In [1]: import numpy as np

In [2]: np.set_printoptions(precision=2, suppress=True, linewidth=100, legacy="1.25")

In [3]: rd = lambda a: np.round(a, 2) + 0

In [4]: rng = np.random.default_rng(374)

In [5]: E = np.array([[-5, 4, 2], [-1, -3, -1], [-4, -3, -1]]) * (rng.random((3, 3)) < 0.3)

In [6]: E
Out[6]: 
array([[-5,  0,  2],
       [ 0,  0,  0],
       [ 0,  0, -1]])

In [7]: # 2 blocks once reordered

In [8]: np.argsort(-np.linalg.norm(E, axis=0).round(6), kind="stable")[:3]
Out[8]: array([0, 2, 1])

In [9]: [round(float(x), 2) for x in np.linalg.svd(E, compute_uv=False)[:3]]
Out[9]: [5.4, 0.93, 0.0]

In [10]: rd(np.linalg.det(E))
Out[10]: 0.0

In [11]: np.flatnonzero(np.linalg.matrix_power((E != 0) + (E.T != 0) + np.eye(3), 3)[0])
Out[11]: array([0, 2])

In [12]: E @ E
Out[12]: 
array([[ 25,   0, -12],
       [  0,   0,   0],
       [  0,   0,   1]])

In [13]: (E != 0).astype(int)
Out[13]: 
array([[1, 0, 1],
       [0, 0, 0],
       [0, 0, 1]])

In [14]: (np.linalg.matrix_power((E != 0) + (E.T != 0) + np.eye(3), 3) > 0).astype(int)
Out[14]: 
array([[1, 0, 1],
       [0, 1, 0],
       [1, 0, 1]])

In [15]: U, sigma, Vt = np.linalg.svd(E)

In [16]: V = Vt[:(sigma > 1e-8).sum()]

In [17]: x = E[2] + 5 * E[0] + rng.integers(2) * np.eye(3)[2]

In [18]: x
Out[18]: array([-25.,   0.,   9.])

In [19]: np.linalg.matrix_rank(np.vstack([E, x]))
Out[19]: 2

In [20]: rd(V.T @ V)
Out[20]: 
array([[1., 0., 0.],
       [0., 0., 0.],
       [0., 0., 1.]])

In [21]: np.allclose(V.T @ V @ x, x)
Out[21]: True

In [22]: rd(np.diag(V.T @ V))
Out[22]: array([1., 0., 1.])

In [23]: labels = rng.permutation(3)

In [24]: labels
Out[24]: array([1, 0, 2])

In [25]: B = E[labels][:, labels]

In [26]: B
Out[26]: 
array([[ 0,  0,  0],
       [ 0, -5,  2],
       [ 0,  0, -1]])

In [27]: np.diag(B)
Out[27]: array([ 0, -5, -1])

In [28]: np.allclose(B, E)
Out[28]: False
